% python3 -q
>>> import numpy as np
>>> np.set_printoptions(precision=3, suppress=True, linewidth=100, sign=" ")
>>> X = np.loadtxt("run7.csv", delimiter=",")
>>> print(X)
[[-0.3    0.3   -1.    -0.1   -1.9    0.9    0.1   -1.5   -0.3    0.5   -1.2   -0.7  ]
 [-0.4   -0.7   -0.4    0.5    1.3   -0.8   -1.8    0.5    0.7   -0.2    0.7    0.9  ]
 [ 1.1    1.5    1.2    0.3   -1.6    2.1    0.5    1.3    0.2    0.2    1.1   -1.1  ]
 [-0.8    0.    -0.5    1.1    0.2    0.4   -0.5    0.3   -2.     1.1    0.3    0.9  ]
 [ 0.4    0.1    0.     0.5   -1.6   -1.1   -0.5    0.4    0.5   -0.3    0.1    1.3  ]
 [-1.8   -0.4   -1.4   -0.1    1.5   -0.9   -0.6   -0.2   -0.9   -1.8   -0.3    0.2  ]
 [-1.7    0.3   -0.1   -0.7    0.7    0.4   -0.6   -1.7    0.3   -0.8    1.7    1.3  ]
 [-1.874 -0.429 -1.369 -0.098  1.481 -0.909 -0.582 -0.196 -0.885 -1.86  -0.29   0.186]
 [ 0.9   -0.4    1.7    0.3    1.1   -2.8    0.7    0.7   -1.     2.1   -0.9   -0.1  ]
 [-0.6    1.7    0.8    1.3    0.9   -0.9    1.3    0.3    1.5    0.9    1.3   -0.6  ]
 [ 0.7   -0.4    0.2   -0.4    1.5   -1.    -0.9    1.2   -1.2    0.2    0.9   -1.3  ]
 [-1.3    0.6   -1.4   -1.     0.8    0.9    0.4    0.3   -1.     1.    -0.1   -0.2  ]
 [-0.1    0.2   -0.9   -0.3    2.8    0.4    0.3    1.2   -1.     0.3   -0.1   -1.6  ]]
>>> vec = np.array([-1, 2, 0, 2, 3, 0, 2, 3, 2, -1, -1, 0])
>>> rhs = X @ vec
>>> b, lr = np.zeros(12), 1 / np.linalg.norm(X, 2) ** 2
>>> for i in range(300):
...     b -= lr * X.T @ (X @ b - rhs)
...     if i % 50 == 0: print(i, round(np.linalg.norm(X @ b - rhs), 3))
... 
0 12.278
50 0.518
100 0.283
150 0.226
200 0.186
250 0.157
>>> print(np.round(np.linalg.cond(X), 3))
21.398
>>> print(round(float(np.linalg.norm(X, 1)), 3), np.round(np.linalg.norm(X, np.inf), 3))
17.381 12.7
>>> print(np.linalg.norm(X, axis=0))
[ 3.907  2.624  3.61   2.313  5.305  4.432  2.881  3.31   3.639  3.914  3.104  3.382]
>>> print(round(float(np.linalg.norm(X[5], 1)), 3), np.round(np.linalg.norm(X[5], np.inf), 3))
10.1 1.8
>>> print(round(X[5] @ X[7], 3))
13.168
>>> print(np.round(np.linalg.norm(X, 2), 3))
6.894
>>> print(round(np.linalg.norm(X, "nuc"), 3))
36.17
>>> print(np.round(np.linalg.norm(X[5] - X[7]), 3))
0.11
>>> E = np.load("w.npy")
>>> print(E)
[[ 0.25   0.188  0.188  0.188  0.125  0.062]
 [ 0.167  0.167  0.167  0.167  0.25   0.083]
 [ 0.143  0.286  0.143  0.429  0.     0.   ]
 [ 0.1    0.1    0.3    0.2    0.1    0.2  ]
 [ 0.067  0.2    0.133  0.2    0.267  0.133]
 [ 0.167  0.167  0.167  0.     0.167  0.333]]
>>> Uu, sv, Vh = np.linalg.svd(X, full_matrices=False)
>>> print(sv / sv[0])
[ 1.     0.859  0.692  0.61   0.491  0.443  0.337  0.27   0.216  0.2    0.082  0.047]
>>> print(sv)
[ 6.894  5.919  4.771  4.204  3.386  3.055  2.326  1.86   1.491  1.376  0.566  0.322]
>>> print(np.round(Uu.T @ Uu, 3) + 0)
[[ 1.  0.  0.  0.  0.  0.  0.  0.  0.  0.  0.  0.]
 [ 0.  1.  0.  0.  0.  0.  0.  0.  0.  0.  0.  0.]
 [ 0.  0.  1.  0.  0.  0.  0.  0.  0.  0.  0.  0.]
 [ 0.  0.  0.  1.  0.  0.  0.  0.  0.  0.  0.  0.]
 [ 0.  0.  0.  0.  1.  0.  0.  0.  0.  0.  0.  0.]
 [ 0.  0.  0.  0.  0.  1.  0.  0.  0.  0.  0.  0.]
 [ 0.  0.  0.  0.  0.  0.  1.  0.  0.  0.  0.  0.]
 [ 0.  0.  0.  0.  0.  0.  0.  1.  0.  0.  0.  0.]
 [ 0.  0.  0.  0.  0.  0.  0.  0.  1.  0.  0.  0.]
 [ 0.  0.  0.  0.  0.  0.  0.  0.  0.  1.  0.  0.]
 [ 0.  0.  0.  0.  0.  0.  0.  0.  0.  0.  1.  0.]
 [ 0.  0.  0.  0.  0.  0.  0.  0.  0.  0.  0.  1.]]
>>> print(np.cumsum(sv ** 2) / np.sum(sv ** 2))
[ 0.302  0.525  0.67   0.782  0.855  0.915  0.949  0.971  0.985  0.997  0.999  1.   ]
>>> print(Uu.shape, sv.shape, Vh.shape)
(13, 12) (12,) (12, 12)
>>> print(np.abs(Uu[:, 0]).round(6).argmax())
7
>>> rng = np.random.default_rng(38299)
>>> idx = rng.permutation(6)
>>> Y = E[:, idx] * rng.choice([-1, 1], 6)
>>> print(Y)
[[ 0.062 -0.125  0.188  0.188  0.25   0.188]
 [ 0.083 -0.25   0.167  0.167  0.167  0.167]
 [ 0.    -0.     0.143  0.429  0.143  0.286]
 [ 0.2   -0.1    0.3    0.2    0.1    0.1  ]
 [ 0.133 -0.267  0.133  0.2    0.067  0.2  ]
 [ 0.333 -0.167  0.167  0.     0.167  0.167]]
>>> Uu, _, Vh = np.linalg.svd(E.T @ Y)
>>> print(np.round(np.linalg.lstsq(E, Y)[0], 3) + 0)
[[ 0.  0.  0.  0.  1.  0.]
 [ 0.  0.  0.  0.  0.  1.]
 [ 0.  0.  1.  0.  0.  0.]
 [ 0.  0.  0.  1.  0.  0.]
 [ 0. -1.  0.  0.  0.  0.]
 [ 1.  0.  0.  0.  0.  0.]]
>>> print(np.round(Uu @ Vh, 3) + 0)
[[ 0.  0.  0.  0.  1.  0.]
 [ 0.  0.  0.  0.  0.  1.]
 [ 0.  0.  1.  0.  0.  0.]
 [ 0.  0.  0.  1.  0.  0.]
 [ 0. -1.  0.  0.  0.  0.]
 [ 1.  0.  0.  0.  0.  0.]]
>>> W0 = np.load("block3.npy")
>>> print(W0.round(3) + 0)
[[ 0.    -0.001  0.053  1.116  0.038 -0.027 -0.003]
 [ 0.     0.    -0.124 -2.295  0.231 -0.012  0.002]
 [ 0.     0.001  0.065  3.133 -0.031 -0.005  0.003]
 [ 0.     0.002  0.065 -1.126 -0.572 -0.006  0.003]
 [ 0.     0.001  0.027 -0.18   0.09   0.031  0.005]
 [ 0.     0.    -0.004  4.471  0.884 -0.001  0.003]
 [ 0.    -0.001 -0.195 -2.974  0.119 -0.006  0.002]
 [ 0.     0.001 -0.138  4.841  0.329 -0.004 -0.001]
 [ 0.     0.     0.268  3.058  0.007  0.042  0.002]
 [ 0.     0.     0.079 -1.558 -0.984  0.014  0.001]
 [ 0.     0.    -0.087 -3.351  0.259  0.006  0.004]
 [ 0.     0.001  0.054  6.959  1.078  0.02  -0.002]
 [ 0.     0.001  0.168  0.618 -1.181  0.014 -0.004]
 [ 0.     0.001  0.094 -2.596 -0.491  0.     0.001]
 [ 0.     0.001  0.032 -1.224  0.625 -0.022  0.002]
 [ 0.    -0.002  0.15  -3.328 -0.313 -0.034  0.005]
 [ 0.     0.001 -0.246 -2.164 -0.942  0.04   0.001]
 [ 0.    -0.001  0.013 -0.061 -0.244  0.009  0.001]
 [ 0.    -0.001  0.111  0.666 -0.751  0.051 -0.005]
 [ 0.     0.     0.016  0.717  0.639  0.018 -0.005]
 [ 0.     0.    -0.306 -1.844 -0.701 -0.036 -0.009]
 [ 0.    -0.001  0.068  2.749  1.325 -0.054 -0.005]
 [ 0.     0.001  0.098  0.077 -0.576 -0.037 -0.001]
 [ 0.     0.    -0.112  6.452 -0.265  0.047 -0.001]
 [ 0.    -0.001 -0.139  1.537 -0.328  0.023  0.001]
 [ 0.     0.    -0.347 -2.878  0.233 -0.012  0.003]
 [ 0.    -0.002  0.151 -0.056  1.109 -0.01  -0.011]
 [ 0.     0.    -0.095 -1.582 -0.712 -0.003 -0.005]
 [ 0.     0.     0.14   2.88  -0.648  0.039  0.004]
 [ 0.     0.003  0.095  2.682 -1.248  0.049  0.003]
 [ 0.     0.    -0.077 -0.154 -0.709  0.017  0.001]
 [ 0.    -0.003  0.104  3.884 -1.371 -0.01   0.004]
 [ 0.    -0.001  0.078  1.496  0.556 -0.031 -0.004]
 [ 0.     0.001  0.097  0.23  -0.294  0.017  0.002]
 [ 0.     0.001  0.04   6.386  0.758  0.007 -0.01 ]
 [ 0.     0.001 -0.086  3.929 -0.685 -0.011  0.002]
 [ 0.     0.     0.109 -1.426 -1.074 -0.006  0.006]
 [ 0.     0.001 -0.018  2.562 -0.991 -0.028  0.009]
 [ 0.     0.    -0.118 -2.408  0.996  0.019 -0.001]]
>>> # column 3 is much longer than the rest
>>> print(np.round(np.linalg.norm(W0), 3))
18.911
>>> print(np.unravel_index(np.abs(W0).argmax(), W0.shape))
(np.int64(11), np.int64(3))
>>> print(np.round(W0.sum(axis=0), 3) + 0)
[ 0.     0.006  0.085 29.237 -5.837  0.109  0.005]
>>> print(W0.shape)
(39, 7)
>>> print(np.round(W0.mean(axis=0), 3) + 0)
[ 0.     0.     0.002  0.75  -0.15   0.003  0.   ]
>>> print(round(np.abs(W0).max(), 3))
6.959
